>>> import numpy as np
>>> np.set_printoptions(suppress=True, linewidth=120)
>>> mat = np.load("layer10.npy")
>>> mat.round(3)
array([[ 2.392, -1.217, -1.34 ],
       [-2.092,  2.011,  0.762],
       [-2.4  ,  0.187,  1.791],
       [-2.438,  0.597,  1.643],
       [-0.311, -2.643,  1.386],
       [ 2.39 , -0.129, -1.809],
       [ 2.388, -0.12 , -1.811],
       [-1.313,  2.694, -0.141],
       [ 1.637,  1.576, -1.959],
       [ 2.414, -1.084, -1.414],
       [-2.435,  0.535,  1.668],
       [ 1.611,  1.61 , -1.953]])
>>> # rows and columns are dependent
>>> r = np.linalg.matrix_rank(mat)
>>> r
np.int64(2)
>>> null = np.linalg.svd(mat)[2][r:].T
>>> print([int(np.linalg.matrix_rank(np.delete(mat, i, axis=0))) for i in range(12)])
[2, 2, 2, 2, 2, 2, 2, 2, 2, 2, 2, 2]
>>> null.shape
(3, 1)
>>> np.round(null @ null.T, 3)
array([[0.339, 0.188, 0.434],
       [0.188, 0.104, 0.241],
       [0.434, 0.241, 0.557]])
>>> np.round(mat @ null, 3) + 0
array([[0.],
       [0.],
       [0.],
       [0.],
       [0.],
       [0.],
       [0.],
       [0.],
       [0.],
       [0.],
       [0.],
       [0.]])
>>> C = mat[[2, 5]].astype(float)
>>> for _ in range(5):
...     z = np.linalg.norm(mat[:, None] - C, axis=-1).argmin(axis=1)
...     C = np.array([mat[z == j].mean(axis=0) for j in range(2)])
... 
>>> z
array([1, 0, 0, 0, 0, 1, 1, 0, 1, 1, 0, 1])
>>> np.round(C[1] - C[0], 3)
array([ 3.97 , -0.458, -2.899])
>>> np.bincount(z)
array([6, 6])
>>> print(np.abs(C[1] - C[0]).argmax())
0
>>> print(C.round(3))
[[-1.831  0.564  1.185]
 [ 2.139  0.106 -1.714]]
>>> print(np.round(np.linalg.norm(mat, axis=1), 3))
[3. 3. 3. 3. 3. 3. 3. 3. 3. 3. 3. 3.]
>>> round(float(np.linalg.norm(mat[10] - mat[2])), 3)
0.37
>>> G = mat.T @ mat
>>> G.round(3)
array([[ 52.068, -11.084, -35.825],
       [-11.084,  26.722,  -2.914],
       [-35.825,  -2.914,  29.21 ]])
>>> print(np.trace(G), (mat ** 2).sum())
108.0 108.0
>>> cen = mat - mat.mean(axis=0)
>>> Uu, sv, VT = np.linalg.svd(cen, full_matrices=False)
>>> np.round((sv ** 2).sum() ** 2 / (sv ** 4).sum(), 3)
np.float64(1.612)
>>> np.abs(VT[0]).argmax()
np.int64(0)
>>> np.round(cen.mean(axis=0), 3) + 0
array([0., 0., 0.])
>>> E = np.load("a.npy")
>>> print(E)
[[1.1 1. ]
 [1.  1.1]]
>>> rng = np.random.default_rng(45469)
>>> z = rng.permutation(2)
>>> z
array([1, 0])
>>> B = E[z][:, z]
>>> np.trace(B)
np.float64(2.2)
>>> print(np.allclose(B, E))
True
>>> W0 = np.load("out14.npy")
>>> W0
array([[  5,  -8,   3,   2],
       [ -2,  -4,  -1,  -4],
       [  0, -10,   0,  -5],
       [-12,   6,  -4,  -5]])
>>> np.abs(np.diag(np.linalg.qr(W0)[1])) > 1e-9
array([ True,  True,  True, False])
>>> np.round(np.trace(np.linalg.pinv(W0) @ W0), 3)
np.float64(3.0)
>>> np.linalg.lstsq(W0[:-1].T, W0[-1])[2]
np.int32(3)
>>> G = W0.T @ W0
>>> np.linalg.matrix_rank(G)
np.int64(3)
>>> G
array([[ 173, -104,   65,   78],
       [-104,  216,  -44,   20],
       [  65,  -44,   26,   30],
       [  78,   20,   30,   70]])
>>> np.round(np.sort(np.abs(np.linalg.eigvals(W0))), 3) + 0
array([0.   , 3.69 , 3.69 , 8.373])
>>> W0 @ W0
array([[ 17, -26,  15,  17],
       [ 46,  18,  14,  37],
       [ 80,  10,  30,  65],
       [-12,  82, -22,  -3]])
>>> round(float(np.abs(np.linalg.eigvals(W0)).max()), 3)
8.373
>>> T = np.stack([W0, -3 * W0, W0[::-1]])
>>> T.shape
(3, 4, 4)
>>> np.round(np.linalg.det(T), 3) + 0
array([0., 0., 0.])
>>> (T @ W0.T).shape
(3, 4, 4)
>>> arr = np.loadtxt("block13.csv", delimiter=",")
>>> arr
array([[ 2.657,  0.9  , -0.1  ],
       [-6.089, -2.   ,  0.8  ],
       [ 1.818,  0.6  ,  0.5  ],
       [ 1.956,  0.7  , -0.8  ],
       [ 0.454,  0.2  ,  0.3  ],
       [-3.862, -1.3  , -1.6  ],
       [ 8.253,  2.8  , -0.2  ],
       [ 4.22 ,  1.4  ,  1.1  ],
       [-0.897, -0.3  , -0.1  ],
       [-1.708, -0.6  , -0.4  ],
       [ 1.448,  0.5  ,  0.   ],
       [-3.785, -1.3  , -0.2  ],
       [ 0.594,  0.2  ,  0.1  ],
       [ 4.485,  1.5  ,  0.9  ],
       [ 6.592,  2.2  ,  0.3  ],
       [-1.887, -0.6  , -0.6  ],
       [-6.801, -2.3  ,  1.5  ],
       [-4.735, -1.6  , -0.3  ],
       [-1.424, -0.5  , -0.8  ]])
>>> cen = arr - arr.mean(axis=0)
>>> Uu, sv, VT = np.linalg.svd(cen, full_matrices=False)
>>> np.round(VT[0] * np.sign(VT[0, np.abs(VT[0]).argmax()]), 3)
array([0.948, 0.319, 0.014])
>>> np.searchsorted(np.cumsum(sv ** 2) / (sv ** 2).sum(), 0.9) + 1
np.int64(1)
